>>> import numpy as np
>>> np.set_printoptions(precision=1, suppress=True, linewidth=200, floatmode="fixed")
>>> K = np.loadtxt("block13.csv", delimiter=",")
>>> K
array([[ 0.8,  4.4,  1.4],
       [ 0.2, -0.8,  1.4],
       [-1.3, -0.4,  0.6],
       [ 1.8, -0.4,  1.5],
       [-0.3, -2.4,  2.4],
       [-0.2, -2.3,  0.0],
       [-1.5,  0.2, -0.8],
       [-1.6, -0.6, -1.3],
       [ 0.1,  2.0, -2.4],
       [-1.0,  2.6, -1.9],
       [ 0.5, -0.2,  1.6],
       [-2.0, -0.8, -0.3],
       [-0.8,  2.2,  0.7],
       [ 2.8,  5.8,  3.3],
       [-1.2,  4.0, -0.4],
       [-0.6, -3.4, -0.7],
       [ 0.1, -1.3,  2.2],
       [ 1.6, -3.1, -3.4],
       [-0.1,  0.7,  0.4],
       [-1.3, -1.6, -0.5],
       [ 0.5, -1.4,  3.0],
       [ 1.2,  7.7, -2.6],
       [-1.5, -0.9,  0.6],
       [-0.9,  0.8,  0.4]])
>>> cov = np.cov(K, rowvar=False)
>>> np.polyfit(K[:, 0], K[:, 1], 1)
array([0.7, 0.6])
>>> np.median(K, axis=0)
array([-0.2, -0.4,  0.4])
>>> np.corrcoef(K.T)
array([[ 1.0,  0.3,  0.2],
       [ 0.3,  1.0, -0.1],
       [ 0.2, -0.1,  1.0]])
>>> cov.shape
(3, 3)
>>> np.argwhere(np.triu(np.abs(np.corrcoef(K.T)) > 0.8, 1))
array([], shape=(0, 2), dtype=int64)
>>> x0 = np.array([-2, -2, -1])
>>> y = K @ x0
>>> np.linalg.lstsq(K, y)[0]
array([-2.0, -2.0, -1.0])
>>> np.linalg.solve(K.T @ K, K.T @ y)
array([-2.0, -2.0, -1.0])
>>> rng = np.random.default_rng(9306)
>>> y = y + 0.1 * rng.normal(size=24)
>>> y
array([-11.8,  -0.3,   2.7,  -4.1,   2.9,   5.1,   3.3,   5.6,  -1.8,  -1.2,  -2.3,   5.7,  -3.5, -20.4,  -5.2,   8.6,   0.4,   6.3,  -1.6,   6.4,  -1.3, -15.3,   4.2,  -0.2])
>>> beta, *_ = np.linalg.lstsq(K, y)
>>> beta.round()
array([-2.0, -2.0, -1.0])
>>> beta
array([-2.0, -2.0, -1.0])
>>> proj = K @ np.linalg.solve(K.T @ K, K.T)
>>> np.round(np.linalg.eigvalsh(proj), 1) + 0
array([0.0, 0.0, 0.0, 0.0, 0.0, 0.0, 0.0, 0.0, 0.0, 0.0, 0.0, 0.0, 0.0, 0.0, 0.0, 0.0, 0.0, 0.0, 0.0, 0.0, 0.0, 1.0, 1.0, 1.0])
>>> np.trace(proj)
np.float64(3.0)
>>> np.allclose(proj @ proj, proj)
True
>>> z = K[:, 0] > np.median(K[:, 0])
>>> u = K[z].mean(axis=0) - K[~z].mean(axis=0)
>>> round(float((((K - K.mean(axis=0)) @ u > 0) == z).mean()), 1)
0.8
>>> ((K - K.mean(axis=0)) @ u > 0).astype(int)
array([1, 1, 0, 1, 0, 0, 0, 0, 1, 0, 1, 0, 1, 1, 1, 0, 1, 0, 1, 0, 1, 1, 0, 0])
>>> x0 = np.array([1, 2, 3])
>>> y = K @ x0
>>> beta, lr = np.zeros(3), 1 / np.linalg.norm(K, 2) ** 2
>>> for i in range(5):
...     beta -= lr * K.T @ (K @ beta - y)
...     if i % 1 == 0: print(i, round(np.linalg.norm(K @ beta - y), 1))
... 
0 16.4
1 10.0
2 6.0
3 3.7
4 2.2
>>> beta
array([1.0, 2.0, 2.7])
>>> A = np.array([[2, 2, 0, 0, 0, 0],
...     [-1, 1, 0, 0, 0, 0],
...     [2, 1, 0, 0, 0, 0],
...     [0, 0, 2, 2, 0, 0],
...     [0, 0, -1, 1, 0, 0],
...     [0, 0, 2, 1, 0, 0],
...     [0, 0, 0, 0, 2, 2],
...     [0, 0, 0, 0, -1, 1],
...     [0, 0, 0, 0, 2, 1]])
>>> D = np.linalg.norm(K[:, None] - K[None], axis=-1)
>>> D[14].round(6).argsort(kind="stable")[:4]
array([14,  9, 12,  0])
>>> np.linalg.norm(K, axis=1)
array([4.7, 1.6, 1.5, 2.4, 3.4, 2.3, 1.7, 2.1, 3.1, 3.4, 1.7, 2.2, 2.4, 7.2, 4.2, 3.5, 2.6, 4.9, 0.8, 2.1, 3.3, 8.2, 1.8, 1.3])
>>> np.flatnonzero(D[14] < D.mean() / 2)
array([ 9, 14])
>>> D.mean(axis=1).argmax()
np.int64(21)
